>>> import numpy as np
>>> np.set_printoptions(precision=1, suppress=True, linewidth=140, floatmode="fixed")
>>> rnd = lambda a: np.round(a, 1) + 0
>>> out = np.array([[1, 2, 2, 2], [2, -4, 3, 0]])
>>> feats = np.block([[np.zeros((2, 2)), out], [out.T, np.zeros((4, 4))]])
>>> feats
array([[ 0.0,  0.0,  1.0,  2.0,  2.0,  2.0],
       [ 0.0,  0.0,  2.0, -4.0,  3.0,  0.0],
       [ 1.0,  2.0,  0.0,  0.0,  0.0,  0.0],
       [ 2.0, -4.0,  0.0,  0.0,  0.0,  0.0],
       [ 2.0,  3.0,  0.0,  0.0,  0.0,  0.0],
       [ 2.0,  0.0,  0.0,  0.0,  0.0,  0.0]])
>>> rng = np.random.default_rng(6230)
>>> lab = rng.permutation(6)
>>> lab
array([2, 0, 1, 3, 4, 5])
>>> out = feats[lab][:, lab]
>>> np.trace(out)
np.float64(0.0)
>>> np.allclose(out, feats)
False
>>> F = np.load("test14.npy")
>>> F
array([[1.0, 0.5, 0.2, 0.1, 0.1, 0.0, 0.0],
       [0.5, 1.0, 0.5, 0.2, 0.1, 0.1, 0.0],
       [0.2, 0.5, 1.0, 0.5, 0.2, 0.1, 0.1],
       [0.1, 0.2, 0.5, 1.0, 0.5, 0.2, 0.1],
       [0.1, 0.1, 0.2, 0.5, 1.0, 0.5, 0.2],
       [0.0, 0.1, 0.1, 0.2, 0.5, 1.0, 0.5],
       [0.0, 0.0, 0.1, 0.1, 0.2, 0.5, 1.0]])
>>> r = np.linalg.matrix_rank(feats)
>>> r
np.int64(4)
>>> ns = np.linalg.svd(feats)[2][r:].T
>>> [int(np.linalg.matrix_rank(feats[:, :j + 1])) for j in range(6)]
[1, 2, 3, 4, 4, 4]
>>> np.linalg.matrix_rank(feats.T @ feats), np.linalg.matrix_rank(feats @ feats.T)
(np.int64(4), np.int64(4))
>>> rnd(feats @ ns)
array([[0.0, 0.0],
       [0.0, 0.0],
       [0.0, 0.0],
       [0.0, 0.0],
       [0.0, 0.0],
       [0.0, 0.0]])
>>> np.unravel_index(np.abs(F).argmax(), F.shape)
(np.int64(0), np.int64(0))
>>> rnd(F.mean(axis=0))
array([0.3, 0.3, 0.4, 0.4, 0.4, 0.3, 0.3])
>>> F.shape
(7, 7)
>>> rnd(np.linalg.svd(F, compute_uv=False))
array([2.4, 1.6, 1.0, 0.8, 0.5, 0.3, 0.3])
>>> F - F[0]
array([[ 0.0,  0.0,  0.0,  0.0,  0.0,  0.0,  0.0],
       [-0.5,  0.5,  0.3,  0.1,  0.0,  0.1,  0.0],
       [-0.8,  0.0,  0.8,  0.4,  0.1,  0.1,  0.1],
       [-0.9, -0.3,  0.3,  0.9,  0.4,  0.2,  0.1],
       [-0.9, -0.4,  0.0,  0.4,  0.9,  0.5,  0.2],
       [-1.0, -0.4, -0.1,  0.1,  0.4,  1.0,  0.5],
       [-1.0, -0.5, -0.1,  0.0,  0.1,  0.5,  1.0]])
>>> rnd(F.sum(axis=1))
array([1.9, 2.4, 2.6, 2.6, 2.6, 2.4, 1.9])
>>> F[:, 7]
Traceback (most recent call last):
  File "<python-input-26>", line 1, in <module>
    F[:, 7]
    ~^^^^^^
IndexError: index 7 is out of bounds for axis 1 with size 7
>>> np.count_nonzero(F)
np.int64(43)
>>> rnd(np.linalg.norm(F, 1)), rnd(np.linalg.norm(F, np.inf))
(np.float64(2.6), np.float64(2.6))
>>> rnd(np.linalg.norm(F[1], 1)), rnd(np.linalg.norm(F[1], np.inf))
(np.float64(2.4), np.float64(1.0))
>>> rnd(F[1] @ F[5])
np.float64(0.3)
>>> np.linalg.norm(F, axis=1).argmax()
np.int64(2)
>>> rnd(np.linalg.norm(F, "nuc"))
np.float64(7.0)
>>> rnd(np.linalg.norm(F, axis=0))
array([1.1, 1.2, 1.3, 1.3, 1.3, 1.2, 1.1])
>>> x0 = np.ones(7)
>>> for _ in range(6):
...     x0 = F @ x0
...     x0 /= np.linalg.norm(x0)
...     print(round(x0 @ F @ x0, 1))
... 
2.4
2.4
2.4
2.4
2.4
2.4
>>> rnd(x0)
array([0.3, 0.4, 0.4, 0.5, 0.4, 0.4, 0.3])
>>> vals, vecs = np.linalg.eigh(F)
>>> vals.sum(), np.trace(F)
(np.float64(7.0), np.float64(7.0))
>>> rnd(np.linalg.eigvalsh(F @ F))
array([0.1, 0.1, 0.3, 0.6, 1.1, 2.6, 5.8])
>>> (vals > 1e-8).sum(), (vals < -1e-8).sum()
(np.int64(7), np.int64(0))
>>> np.abs(vecs[:, -1]).round(6).argmax()
np.int64(3)
>>> rnd(vecs.T @ F @ vecs)
array([[0.3, 0.0, 0.0, 0.0, 0.0, 0.0, 0.0],
       [0.0, 0.3, 0.0, 0.0, 0.0, 0.0, 0.0],
       [0.0, 0.0, 0.5, 0.0, 0.0, 0.0, 0.0],
       [0.0, 0.0, 0.0, 0.8, 0.0, 0.0, 0.0],
       [0.0, 0.0, 0.0, 0.0, 1.0, 0.0, 0.0],
       [0.0, 0.0, 0.0, 0.0, 0.0, 1.6, 0.0],
       [0.0, 0.0, 0.0, 0.0, 0.0, 0.0, 2.4]])
>>> rnd(vals)
array([0.3, 0.3, 0.5, 0.8, 1.0, 1.6, 2.4])
>>> rnd(np.linalg.eigvalsh(F + -1 * np.eye(7)))
array([-0.7, -0.7, -0.5, -0.2,  0.0,  0.6,  1.4])
>>> rnd(np.linalg.svd(F, compute_uv=False))
array([2.4, 1.6, 1.0, 0.8, 0.5, 0.3, 0.3])
